>>> import numpy as np
>>> import numpy.linalg as la
>>> np.set_printoptions(precision=2, suppress=True, linewidth=120)
>>> data = np.loadtxt("a.csv", delimiter=",")
>>> data
array([[ 0.,  0.,  0.,  0.,  0.,  0.,  0.,  0.,  0.,  0., -2., -2.,  2.],
       [ 0.,  0.,  0.,  0.,  0.,  0.,  0.,  0.,  0.,  0.,  2.,  1.,  0.],
       [ 0.,  0.,  0.,  0.,  0.,  0.,  0.,  0.,  0.,  0., -1., -1.,  1.],
       [ 0.,  0.,  0.,  0.,  0.,  0.,  0.,  0.,  0.,  0.,  1.,  2.,  1.],
       [ 0.,  0.,  0.,  0.,  0.,  0.,  0.,  0.,  0.,  0.,  2.,  0.,  2.],
       [ 0.,  0.,  0.,  0.,  0.,  0.,  0.,  0.,  0.,  0., -2.,  1., -1.],
       [ 0.,  0.,  0.,  0.,  0.,  0.,  0.,  0.,  0.,  0., -2., -1.,  0.],
       [ 0.,  0.,  0.,  0.,  0.,  0.,  0.,  0.,  0.,  0.,  0.,  0.,  1.],
       [ 0.,  0.,  0.,  0.,  0.,  0.,  0.,  0.,  0.,  0.,  1., -2.,  1.],
       [ 0.,  0.,  0.,  0.,  0.,  0.,  0.,  0.,  0.,  0.,  1.,  1., -2.],
       [-2.,  2., -1.,  1.,  2., -2., -2.,  0.,  1.,  1.,  0.,  0.,  0.],
       [-2.,  1., -1.,  2.,  0.,  1., -1.,  0., -2.,  1.,  0.,  0.,  0.],
       [ 2.,  0.,  1.,  1.,  2., -1.,  0.,  1.,  1., -2.,  0.,  0.,  0.]])
>>> np.round(np.sort(np.abs(la.eigvals(data))), 2) + 0
array([0.  , 0.  , 0.  , 0.  , 0.  , 0.  , 0.  , 2.55, 2.55, 4.59, 4.59, 5.52, 5.52])
>>> round(np.abs(la.eigvals(data)).max(), 2)
np.float64(5.52)
>>> data.inv()
Traceback (most recent call last):
  File "<python-input-7>", line 1, in <module>
    data.inv()
    ^^^^^^^^
AttributeError: 'numpy.ndarray' object has no attribute 'inv'
>>> np.round(la.eigvalsh(data).min(), 2)
np.float64(-5.52)
>>> [round(float(la.det(data[:i, :i])), 2) + 0 for i in range(1, 14)]
[0.0, 0.0, 0.0, 0.0, 0.0, 0.0, 0.0, 0.0, 0.0, 0.0, 0.0, 0.0, 0.0]
>>> np.all(la.eigvalsh(data) > 0)
np.False_
>>> A = np.array([[0.0, 0.0, 0.0, 1.0, 2.0],
...     [0.0, 0.0, 0.0, 2.0, 1.0],
...     [0.0, 0.0, 0.0, 1.0, -1.0],
...     [1.0, 2.0, 1.0, 0.0, 0.0],
...     [2.0, 1.0, -1.0, 0.0, 0.0]])
>>> A
array([[ 0.,  0.,  0.,  1.,  2.],
       [ 0.,  0.,  0.,  2.,  1.],
       [ 0.,  0.,  0.,  1., -1.],
       [ 1.,  2.,  1.,  0.,  0.],
       [ 2.,  1., -1.,  0.,  0.]])
>>> # null space of dimension 1
>>> vals, V = la.eigh(data)
>>> np.round(la.eigvalsh(data @ data), 2) + 0
array([ 0.  ,  0.  ,  0.  ,  0.  ,  0.  ,  0.  ,  0.  ,  6.5 ,  6.5 , 21.09, 21.09, 30.42, 30.42])
>>> np.abs(V[:, -1])
array([0.42, 0.26, 0.21, 0.21, 0.1 , 0.07, 0.26, 0.04, 0.11, 0.25, 0.51, 0.44, 0.22])
>>> vals.round(2) + 0
array([-5.52, -4.59, -2.55,  0.  ,  0.  ,  0.  ,  0.  ,  0.  ,  0.  ,  0.  ,  2.55,  4.59,  5.52])
>>> np.abs(V[:, -1]).round(6).argmax()
np.int64(10)
>>> np.round(la.svd(data, compute_uv=False), 2) + 0
array([5.52, 5.52, 4.59, 4.59, 2.55, 2.55, 0.  , 0.  , 0.  , 0.  , 0.  , 0.  , 0.  ])
>>> (vals > 1e-8).sum(), (vals < -1e-8).sum()
(np.int64(3), np.int64(3))
